>>> import numpy as np
>>> import numpy.linalg as la
>>> np.set_printoptions(suppress=True, linewidth=100)
>>> m1 = np.array([[-1.0, -2.0, -1.0], [0.0, 2.0, 0.0], [0.0, 1.0, 2.0]])
>>> w1 = np.array([[0, 0, 0, 3, -3, 1], [0, 0, 0, 0, -3, 0], [3, -2, 0, 0, -3, 1]])
>>> c = np.array([6, 7, 5, 9, 8, 5])
>>> act = np.maximum(m1 @ w1 + c, 0)
>>> np.round((act > 0).mean(axis=0), 1)
array([1. , 1. , 1. , 1. , 0.7, 1. ])
>>> act
array([[ 3.,  9.,  5.,  6., 20.,  3.],
       [ 6.,  7.,  5.,  9.,  2.,  5.],
       [12.,  3.,  5.,  9.,  0.,  7.]])
>>> W2 = np.array([[0, 3], [3, 0], [3, 2], [3, 3], [3, 2], [2, 1]])
>>> w1 @ W2
array([[  2,   4],
       [ -9,  -6],
       [-13,   4]])
>>> (act @ W2).round(6).argmax(axis=1)
array([0, 0, 1])
>>> x = np.array([-6, 9, -9])
>>> rhs = m1 @ x
>>> print(rhs)
[-3. 18. -9.]
>>> np.round(la.solve(m1.T, m1[2]), 1)
array([-0., -0.,  1.])
>>> print(np.round(la.solve(m1, rhs), 1))
[-6.  9. -9.]
>>> print(np.round(np.sort(np.abs(la.eigvals(m1))), 1))
[1. 2. 2.]
>>> np.allclose(m1 @ m1.T, m1.T @ m1)
False
>>> m1 @ m1
array([[ 1., -3., -1.],
       [ 0.,  4.,  0.],
       [ 0.,  4.,  4.]])
>>> print(np.round(la.matrix_power(m1, 2), 1))
[[ 1. -3. -1.]
 [ 0.  4.  0.]
 [ 0.  4.  4.]]
>>> J = np.load("run19.npy")
>>> print(J)
[[-3.8 -3.8 -0.3]
 [-0.2  3.2  0.9]
 [-5.  -2.6 -0.6]
 [-1.8  2.2  0.8]
 [ 0.2  2.6  0.6]
 [-0.8  1.9  1.3]
 [-3.5 -1.7 -0.1]
 [-2.   1.5  1.9]
 [-1.2  3.  -0.9]
 [ 2.5 -0.8 -1.3]
 [-0.4  2.5  1.5]]
>>> O, r_ = la.qr(J)
>>> O.shape, r_.shape
((11, 3), (3, 3))
>>> print(np.round(O.T @ O, 1) + 0)
[[1. 0. 0.]
 [0. 1. 0.]
 [0. 0. 1.]]
>>> O.round(1) + 0
array([[-0.5,  0.4,  0.1],
       [ 0. , -0.4,  0. ],
       [-0.6,  0.2, -0.2],
       [-0.2, -0.3,  0. ],
       [ 0. , -0.3,  0. ],
       [-0.1, -0.3,  0.2],
       [-0.4,  0.1,  0. ],
       [-0.2, -0.3,  0.4],
       [-0.1, -0.4, -0.7],
       [ 0.3,  0.2, -0.3],
       [ 0. , -0.3,  0.3]])
>>> np.round(np.abs(np.diag(r_)), 1)
array([8.2, 7.9, 2.6])
>>> np.trace(O @ O.T)
np.float64(3.0)
>>> np.allclose(r_.T @ r_, J.T @ J)
True
>>> cov = J.T @ J
>>> np.trace(cov), (J ** 2).sum()
(np.float64(147.5), np.float64(147.5))
>>> np.round(np.diag(cov), 1)
array([67.5, 67.7, 12.3])
>>> la.matrix_rank(cov)
np.int64(3)
>>> print(np.round(la.eigvalsh(cov)[::-1], 1))
[86.8 54.4  6.3]
>>> hat = J @ la.solve(J.T @ J, J.T)
>>> np.round(hat @ J[:, 1], 1)
array([-3.8,  3.2, -2.6,  2.2,  2.6,  1.9, -1.7,  1.5,  3. , -0.8,  2.5])
>>> np.round(la.eigvalsh(hat), 1) + 0
array([0., 0., 0., 0., 0., 0., 0., 0., 1., 1., 1.])
>>> la.matrix_rank(np.eye(11) - hat)
np.int64(8)
>>> Xs = (J - J.mean(axis=0)) / J.std(axis=0)
>>> np.round(Xs.std(axis=0), 1)
array([1., 1., 1.])
>>> c = la.lstsq(np.delete(Xs, 0, axis=1), Xs[:, 0])[0]
>>> np.abs(c).argmax()
np.int64(0)
>>> c.round(1)
array([ 0.8, -0.4])
>>> round(float(1 - np.var(Xs[:, 0] - np.delete(Xs, 0, axis=1) @ c)), 1)
0.4
>>> x = np.array([0, 0, -2])
>>> rhs = J @ x
>>> print(np.round(la.lstsq(J, rhs)[0], 1) + 0)
[ 0.  0. -2.]
>>> print(np.round(la.pinv(J) @ J, 1) + 0)
[[1. 0. 0.]
 [0. 1. 0.]
 [0. 0. 1.]]
>>> rng = np.random.default_rng(113764)
>>> rhs = rhs + 0.3 * rng.normal(size=11)
>>> rhs.round(1)
array([ 0.5, -2. ,  1. , -1.4, -1.3, -2.9, -0.3, -3.9,  2.4,  2.7, -3. ])
>>> c, *_ = la.lstsq(J, rhs)
>>> np.round(J.T @ (rhs - J @ c), 1) + 0
array([0., 0., 0.])
>>> print(c.round())
[ 0.  0. -2.]
>>> np.round(la.norm(rhs - J @ c), 1)
np.float64(0.6)
>>> A = np.load("test13.npy")
>>> A
array([[ 6.5,  0. , -2.1],
       [ 7. ,  1.3,  0.2],
       [-2. , -1.6,  1.5],
       [-0.5,  0.9,  1.1]])
>>> # column 0 is much longer than the rest
>>> labels = rng.permutation(3)
>>> M2 = A[:, labels] * rng.choice([-1, 1], 3)
>>> print(M2)
[[ 6.5  0.  -2.1]
 [ 7.   1.3  0.2]
 [-2.  -1.6  1.5]
 [-0.5  0.9  1.1]]
>>> U, _, Vt = la.svd(A.T @ M2)
>>> np.round(U @ Vt, 1) + 0
array([[1., 0., 0.],
       [0., 1., 0.],
       [0., 0., 1.]])
>>> np.round(la.lstsq(A, M2)[0], 1) + 0
array([[1., 0., 0.],
       [0., 1., 0.],
       [0., 0., 1.]])
>>> print(labels)
[0 1 2]
>>> Xs = J - J.mean(axis=0)
>>> vecs = la.svd(Xs)[2][:2]
>>> M2 = Xs - Xs @ vecs.T @ vecs
>>> print(round(la.norm(M2) / la.norm(Xs), 1))
0.2
>>> np.round(M2.std(axis=0), 1)
array([0.2, 0.3, 0.7])
>>> np.round(np.cov(Xs @ vecs.T, rowvar=False), 1) + 0
array([[8.6, 0. ],
       [0. , 2.5]])
>>> x = np.array([6, 2, 9])
>>> print(np.round(A @ x, 1))
[20.1 46.4 -1.7  8.7]
>>> np.round((A * x).sum(axis=1), 1)
array([20.1, 46.4, -1.7,  8.7])
>>> np.round(A * x, 1)
array([[ 39. ,   0. , -18.9],
       [ 42. ,   2.6,   1.8],
       [-12. ,  -3.2,  13.5],
       [ -3. ,   1.8,   9.9]])
>>> print(np.sign((A @ x).round(6)))
[ 1.  1. -1.  1.]
>>> np.round(A @ (2 * x), 1)
array([40.2, 92.8, -3.4, 17.4])
>>> x @ A
Traceback (most recent call last):
  File "<python-input-78>", line 1, in <module>
    x @ A
    ~~^~~
ValueError: matmul: Input operand 1 has a mismatch in its core dimension 0, with gufunc signature (n?,k),(k,m?)->(n?,m?) (size 4 is different from 3)
>>> np.round(np.einsum("ij,j->i", A, x), 1)
array([20.1, 46.4, -1.7,  8.7])
>>> K = np.load("x.npy")
>>> K
array([[-2, -3, -1, -1],
       [ 2, 42, -2,  1],
       [-2, -3, 42, -3],
       [-2, -2,  3, 23]])
>>> w, vecs = la.eig(K)
>>> w.round(1)
array([-2. , 23.6, 43.9, 39.4])
>>> np.round(np.sort(la.eigvals(K @ K)), 1)
array([   3.9,  557.4, 1556.1, 1929.6])
>>> np.round(K @ vecs[:, 0] - w[0] * vecs[:, 0], 1) + 0
array([0., 0., 0., 0.])
>>> round(np.prod(w), 1)
np.float64(-81132.0)
>>> labels = rng.permutation(4)
>>> labels
array([1, 0, 2, 3])
>>> M2 = K[labels][:, labels]
>>> print(np.diag(M2))
[42 -2 42 23]
>>> np.allclose(M2, K)
False
>>> M2
array([[42,  2, -2,  1],
       [-3, -2, -1, -1],
       [-3, -2, 42, -3],
       [-2, -2,  3, 23]])
>>> O, r_ = la.qr(M2)
>>> np.round(O.T @ O, 1) + 0
array([[1., 0., 0., 0.],
       [0., 1., 0., 0.],
       [0., 0., 1., 0.],
       [0., 0., 0., 1.]])
>>> np.round(np.abs(np.diag(r_)), 1)
array([42.3,  3.2, 33.7, 17.7])
>>> round(float(abs(r_[0, 0])), 1), round(float(la.norm(M2[:, 0])), 1)
(42.3, 42.3)
>>> np.round(O @ r_, 1)
array([[42.,  2., -2.,  1.],
       [-3., -2., -1., -1.],
       [-3., -2., 42., -3.],
       [-2., -2.,  3., 23.]])
>>> O.round(1) + 0
array([[-1. , -0.1,  0. ,  0. ],
       [ 0.1, -0.6,  0.5, -0.7],
       [ 0.1, -0.6, -0.8, -0.1],
       [ 0. , -0.6,  0.3,  0.7]])
>>> r_.round(1)
array([[-42.3,  -2.4,   5. ,  -0.2],
       [  0. ,   3.2, -24.8, -11.3],
       [  0. ,   0. , -33.7,  10. ],
       [  0. ,   0. ,   0. ,  17.7]])
>>> round(np.trace(O @ O.T), 1)
np.float64(4.0)
>>> [round(float(x), 1) for x in la.svd(r_, compute_uv=False)[:3]]
[44.8, 39.6, 23.2]
>>> np.round(np.abs(la.svd(r_)[2][-1]), 1) + 0
array([0.1, 1. , 0. , 0.1])
>>> M = np.array([[0.3, -1.5, 2.0],
...     [-0.4, -1.4, 1.3],
...     [1.2, -0.4, 1.0],
...     [1.0, 0.9, -0.4],
...     [-0.2, 0.0, 1.5],
...     [0.4, -1.8, -0.8],
...     [0.9, 0.3, 1.5],
...     [-0.1, -0.6, 1.0],
...     [0.9, -0.1, -0.7],
...     [-0.1, 0.0, 0.9],
...     [-0.4, -0.3, 0.3],
...     [-0.4, 0.3, -1.5],
...     [0.0, 1.1, 2.9],
...     [1.8, -1.0, 0.3],
...     [-0.4, -0.2, -1.4],
...     [-1.9, -1.1, 0.8],
...     [1.2, 0.0, 0.5],
...     [-3.0, -0.4, -1.3],
...     [0.6, 0.0, -0.8],
...     [-0.2, -0.3, -1.8],
...     [0.1, -1.2, -0.3]])
>>> print(M)
[[ 0.3 -1.5  2. ]
 [-0.4 -1.4  1.3]
 [ 1.2 -0.4  1. ]
 [ 1.   0.9 -0.4]
 [-0.2  0.   1.5]
 [ 0.4 -1.8 -0.8]
 [ 0.9  0.3  1.5]
 [-0.1 -0.6  1. ]
 [ 0.9 -0.1 -0.7]
 [-0.1  0.   0.9]
 [-0.4 -0.3  0.3]
 [-0.4  0.3 -1.5]
 [ 0.   1.1  2.9]
 [ 1.8 -1.   0.3]
 [-0.4 -0.2 -1.4]
 [-1.9 -1.1  0.8]
 [ 1.2  0.   0.5]
 [-3.  -0.4 -1.3]
 [ 0.6  0.  -0.8]
 [-0.2 -0.3 -1.8]
 [ 0.1 -1.2 -0.3]]
>>> hat = M @ la.solve(M.T @ M, M.T)
>>> np.allclose(hat @ hat, hat)
True
>>> la.matrix_rank(np.eye(21) - hat)
np.int64(18)
>>> np.round(hat @ M[:, 2], 1)
array([ 2. ,  1.3,  1. , -0.4,  1.5, -0.8,  1.5,  1. , -0.7,  0.9,  0.3, -1.5,  2.9,  0.3, -1.4,
        0.8,  0.5, -1.3, -0.8, -1.8, -0.3])
>>> np.round(np.trace(hat), 1)
np.float64(3.0)
>>> M2 = np.c_[M[:, :2] @ np.array([[-2, 3], [-1, -5]]), np.array([4, 5, 2, 3, 1, 2, 2, 0, 1, 2, 3, 2, 2, 2, 2, 4, 5, 5, 3, 1, 5])]
>>> M2.round(1)
array([[ 0.9,  8.4,  4. ],
       [ 2.2,  5.8,  5. ],
       [-2. ,  5.6,  2. ],
       [-2.9, -1.5,  3. ],
       [ 0.4, -0.6,  1. ],
       [ 1. , 10.2,  2. ],
       [-2.1,  1.2,  2. ],
       [ 0.8,  2.7,  0. ],
       [-1.7,  3.2,  1. ],
       [ 0.2, -0.3,  2. ],
       [ 1.1,  0.3,  3. ],
       [ 0.5, -2.7,  2. ],
       [-1.1, -5.5,  2. ],
       [-2.6, 10.4,  2. ],
       [ 1. , -0.2,  2. ],
       [ 4.9, -0.2,  4. ],
       [-2.4,  3.6,  5. ],
       [ 6.4, -7. ,  5. ],
       [-1.2,  1.8,  3. ],
       [ 0.7,  0.9,  1. ],
       [ 1. ,  6.3,  5. ]])
>>> np.round(la.lstsq(M, M2[:, 0])[0], 1) + 0
array([-2., -1.,  0.])
>>> la.matrix_rank(np.c_[M, M2])
np.int64(4)
>>> D = la.norm(M[:, None] - M[None], axis=-1)
>>> (D + 1e9 * np.eye(21)).round(6).argmin(axis=1)
array([ 1,  7, 16,  8,  9, 20,  2,  9, 18,  4,  9, 14,  4,  2, 19,  1,  2, 15,  8, 14,  5])
>>> np.round(la.norm(M - M.mean(axis=0), axis=1), 1)
array([2.1, 1.6, 1.4, 1.7, 1.3, 1.8, 1.7, 0.8, 1.3, 0.8, 0.5, 1.9, 3. , 1.9, 1.7, 2.2, 1.2, 3.4,
       1.2, 2.1, 1. ])
